>>> import numpy as np
>>> import numpy.linalg as la
>>> np.set_printoptions(precision=2, suppress=True, linewidth=120, sign=" ")
>>> def rd(a):
...     return np.round(a, 2) + 0
... 
>>> K = np.abs(np.array([[-2, -9, -8], [-8, -2, -8], [-1, 2, -5]])) + np.eye(3)
>>> K = K / K.sum(axis=1, keepdims=True)
>>> rd(K)
array([[ 0.15,  0.45,  0.4 ],
       [ 0.42,  0.16,  0.42],
       [ 0.11,  0.22,  0.67]])
>>> rd(la.norm(K[0], 1)), rd(la.norm(K[0], np.inf))
(np.float64(1.0), np.float64(0.45))
>>> rd(la.norm(K, 2))
np.float64(1.06)
>>> rd(la.norm(K) ** 2 / la.norm(K, 2) ** 2)
np.float64(1.12)
>>> rd(la.norm(K, "nuc"))
np.float64(1.59)
>>> rd(la.norm(K, axis=0))
array([ 0.46,  0.53,  0.88])
>>> rd(la.norm(K[0] - K[2]))
np.float64(0.35)
>>> la.norm(K, axis=1).argmax()
np.int64(2)
>>> F = np.array([[4, -2, -2, 2], [2, 0, 2, 3], [4, 1, -4, -1], [0, -2, 5, -1]])
>>> F[:, 0] = -3 * F[:, 1]
>>> F
array([[ 6, -2, -2,  2],
       [ 0,  0,  2,  3],
       [-3,  1, -4, -1],
       [ 6, -2,  5, -1]])
>>> f, r1 = F[3], F[2]
>>> f @ r1
np.int64(-39)
>>> p = (f @ r1) / (f @ f) * f
>>> np.outer(f, r1)
array([[-18,   6, -24,  -6],
       [  6,  -2,   8,   2],
       [-15,   5, -20,  -5],
       [  3,  -1,   4,   1]])
>>> rd(r1 - p)
array([ 0.55, -0.18, -1.05, -1.59])
>>> rd(la.norm(f + r1) ** 2 + la.norm(f - r1) ** 2)
np.float64(186.0)
>>> A2 = np.array([[1, -3], [1, 3]])
>>> Z = np.kron(A2, F)
>>> la.matrix_rank(Z)
np.int64(6)
>>> Z
array([[  6,  -2,  -2,   2, -18,   6,   6,  -6],
       [  0,   0,   2,   3,   0,   0,  -6,  -9],
       [ -3,   1,  -4,  -1,   9,  -3,  12,   3],
       [  6,  -2,   5,  -1, -18,   6, -15,   3],
       [  6,  -2,  -2,   2,  18,  -6,  -6,   6],
       [  0,   0,   2,   3,   0,   0,   6,   9],
       [ -3,   1,  -4,  -1,  -9,   3, -12,  -3],
       [  6,  -2,   5,  -1,  18,  -6,  15,  -3]])
>>> [round(float(x), 2) for x in la.svd(F, compute_uv=False)[:3]]
[10.39, 5.7, 3.67]
>>> np.argsort(-la.norm(F, axis=0).round(6), kind="stable")[:3]
array([ 0,  2,  3])
>>> A = np.array([[0, 0, 9, -9], [0, 0, -15, -9], [0, 0, 0, 0], [0, 0, 0, 0]])
>>> # triangular
>>> rd(la.norm(A, 2) / la.norm(A))
np.float64(0.83)
>>> la.matrix_rank(A, rtol=0.1)
np.int64(2)
>>> np.argsort(-la.norm(A, axis=0).round(6), kind="stable")[:3]
array([ 2,  3,  0])
>>> t = np.radians(72)
>>> r_ = np.eye(4)
>>> r_[3, 3] = r_[0, 0] = np.cos(t)
>>> r_[3, 0], r_[0, 3] = -np.sin(t), np.sin(t)
>>> rd(r_)
array([[ 0.31,  0.  ,  0.  ,  0.95],
       [ 0.  ,  1.  ,  0.  ,  0.  ],
       [ 0.  ,  0.  ,  1.  ,  0.  ],
       [-0.95,  0.  ,  0.  ,  0.31]])
>>> A2 = A @ r_.T
>>> rd(A2)
array([[ -8.56,   0.  ,   9.  ,  -2.78],
       [ -8.56,   0.  , -15.  ,  -2.78],
       [  0.  ,   0.  ,   0.  ,   0.  ],
       [  0.  ,   0.  ,   0.  ,   0.  ]])
>>> np.allclose(la.norm(A, axis=1), la.norm(A2, axis=1))
True
>>> feats = np.loadtxt("case17.csv", delimiter=",")
>>> feats
array([[  5.,   5.],
       [  5.,  10.]])
>>> x0 = np.ones(2)
>>> for _ in range(6):
...     x0 = feats @ x0
...     x0 /= la.norm(x0)
...     print(round(x0 @ feats @ x0, 2))
... 
13.08
13.09
13.09
13.09
13.09
13.09
>>> rd(la.eigvalsh(feats)[-1])
np.float64(13.09)
>>> rd(x0)
array([ 0.53,  0.85])
>>> x0 = np.array([-3, 0])
>>> h1 = np.maximum(feats @ x0, 0)
>>> np.flatnonzero(h1 > 1e-9)
array([], dtype=int64)
>>> feats * (h1 > 1e-9)[:, None]
array([[ 0.,  0.],
       [ 0.,  0.]])
>>> np.maximum(feats @ (3 * x0), 0)
array([ 0.,  0.])
>>> feats.T @ h1
array([ 0.,  0.])
>>> rd(np.tanh(feats @ x0))
array([-1., -1.])
>>> h1
array([ 0.,  0.])
>>> ev, evecs = la.eig(feats)
>>> rd(feats @ evecs[:, 0] - ev[0] * evecs[:, 0])
array([ 0.,  0.])
>>> C2 = K.T @ K
>>> rd(la.eigvalsh(C2)[::-1])
array([ 1.13,  0.08,  0.06])
>>> rd(C2)
array([[ 0.21,  0.16,  0.31],
       [ 0.16,  0.28,  0.39],
       [ 0.31,  0.39,  0.78]])
>>> rd(la.svd(K, compute_uv=False) ** 2)
array([ 1.13,  0.08,  0.06])
>>> L = la.cholesky(C2)
>>> rd(L @ L.T)
array([[ 0.21,  0.16,  0.31],
       [ 0.16,  0.28,  0.39],
       [ 0.31,  0.39,  0.78]])
>>> la.eigvalsh(C2).min() > 0
np.True_
>>> rd(np.prod(np.diag(L)) ** 2), rd(la.det(C2))
(np.float64(0.01), np.float64(0.01))
>>> data = np.load("arr.npy")
>>> data
array([[ 10.19,  31.02,  21.47],
       [ 11.38,  30.17,  20.29],
       [  4.74, -21.01,  59.64],
       [  9.91,  30.03,  20.31],
       [  2.29, -17.81,  59.51],
       [  4.3 , -17.31,  60.02],
       [ 11.62,  30.35,  19.68],
       [  4.39, -19.45,  59.5 ],
       [ 12.55,  29.32,  19.31],
       [  9.57,  29.89,  21.57],
       [ 11.9 ,  29.46,  19.55],
       [  4.49, -18.5 ,  61.13],
       [ 10.99,  29.52,  21.31],
       [ 11.33,  31.67,  19.27],
       [ 11.81,  32.04,  17.97],
       [  4.41, -17.34,  60.55],
       [  4.48, -18.06,  60.34],
       [  2.28, -16.09,  60.25],
       [  4.52, -17.83,  59.59],
       [ 11.67,  31.45,  20.44],
       [  3.08, -17.21,  59.92]])
>>> O, r_ = la.qr(data)
>>> rd(np.abs(np.diag(r_)))
array([ 39.27,  86.74,  33.25])
>>> rd(O.T @ O)
array([[ 1.,  0.,  0.],
       [ 0.,  1.,  0.],
       [ 0.,  0.,  1.]])
>>> A2 = np.c_[data[:, :2] @ np.array([[3, 3], [1, 4]]), np.array([-1, -2, 1, 1, 1, 1, -2, -2, 2, 0, 0, -2, -2, -1, 0, 2, 2, 2, 0, 0, -1])]
>>> rd(A2)
array([[ 61.59, 154.65,  -1.  ],
       [ 64.31, 154.82,  -2.  ],
       [ -6.79, -69.82,   1.  ],
       [ 59.76, 149.85,   1.  ],
       [-10.94, -64.37,   1.  ],
       [ -4.41, -56.34,   1.  ],
       [ 65.21, 156.26,  -2.  ],
       [ -6.28, -64.63,  -2.  ],
       [ 66.97, 154.93,   2.  ],
       [ 58.6 , 148.27,   0.  ],
       [ 65.16, 153.54,   0.  ],
       [ -5.03, -60.53,  -2.  ],
       [ 62.49, 151.05,  -2.  ],
       [ 65.66, 160.67,  -1.  ],
       [ 67.47, 163.59,   0.  ],
       [ -4.11, -56.13,   2.  ],
       [ -4.62, -58.8 ,   2.  ],
       [ -9.25, -57.52,   2.  ],
       [ -4.27, -57.76,   0.  ],
       [ 66.46, 160.81,   0.  ],
       [ -7.97, -59.6 ,  -1.  ]])
>>> rd(la.norm(la.qr(data)[0].T @ A2, axis=0) ** 2 / ((A2 ** 2).sum(axis=0) + 1e-12))
array([ 1.  ,  1.  ,  0.09])
>>> rd(la.lstsq(data, A2[:, 0])[0])
array([ 3.,  1.,  0.])
>>> cen = data - data.mean(axis=0)
>>> evecs = la.svd(cen)[2][:2]
>>> A2 = cen - cen @ evecs.T @ evecs
>>> rd(A2.std(axis=0))
array([ 0.42,  0.23,  0.36])
>>> rd(np.diag(evecs.T @ evecs))
array([ 0.51,  0.85,  0.64])
>>> rd(la.norm(A2) / la.norm(cen))
np.float64(0.02)
>>> C2 = np.cov(data, rowvar=False)
>>> rd(np.polyfit(data[:, 1], data[:, 2], 1))
array([-0.82, 45.16])
>>> rd(np.corrcoef(data.T))
array([[ 1.  ,  0.97, -0.97],
       [ 0.97,  1.  , -1.  ],
       [-0.97, -1.  ,  1.  ]])
>>> C2.shape
(3, 3)
>>> cen = (data - data.mean(axis=0)) / data.std(axis=0)
>>> np.argwhere(np.abs(cen) > 2)
array([], shape=(0, 2), dtype=int64)
>>> c = la.lstsq(np.delete(cen, 0, axis=1), cen[:, 0])[0]
>>> rd(1 - np.var(cen[:, 0] - np.delete(cen, 0, axis=1) @ c))
np.float64(0.96)
>>> rd(c)
array([-1.75, -2.72])
>>> mat = np.load("dump.npy")
>>> rd(mat)
array([[-0.44,  0.52, -0.73],
       [-0.89, -0.16,  0.43],
       [ 0.11,  0.84,  0.53]])
>>> # orthonormal columns
>>> t = np.radians(101)
>>> r_ = np.eye(4)
>>> r_[2, 2] = r_[1, 1] = np.cos(t)
>>> r_[2, 1], r_[1, 2] = -np.sin(t), np.sin(t)
>>> rd(r_)
array([[ 1.  ,  0.  ,  0.  ,  0.  ],
       [ 0.  , -0.19,  0.98,  0.  ],
       [ 0.  , -0.98, -0.19,  0.  ],
       [ 0.  ,  0.  ,  0.  ,  1.  ]])
>>> A2 = F @ r_.T
>>> np.allclose(F @ F.T, A2 @ A2.T)
True
>>> rd(la.det(r_)), rd(np.trace(r_))
(np.float64(1.0), np.float64(1.62))
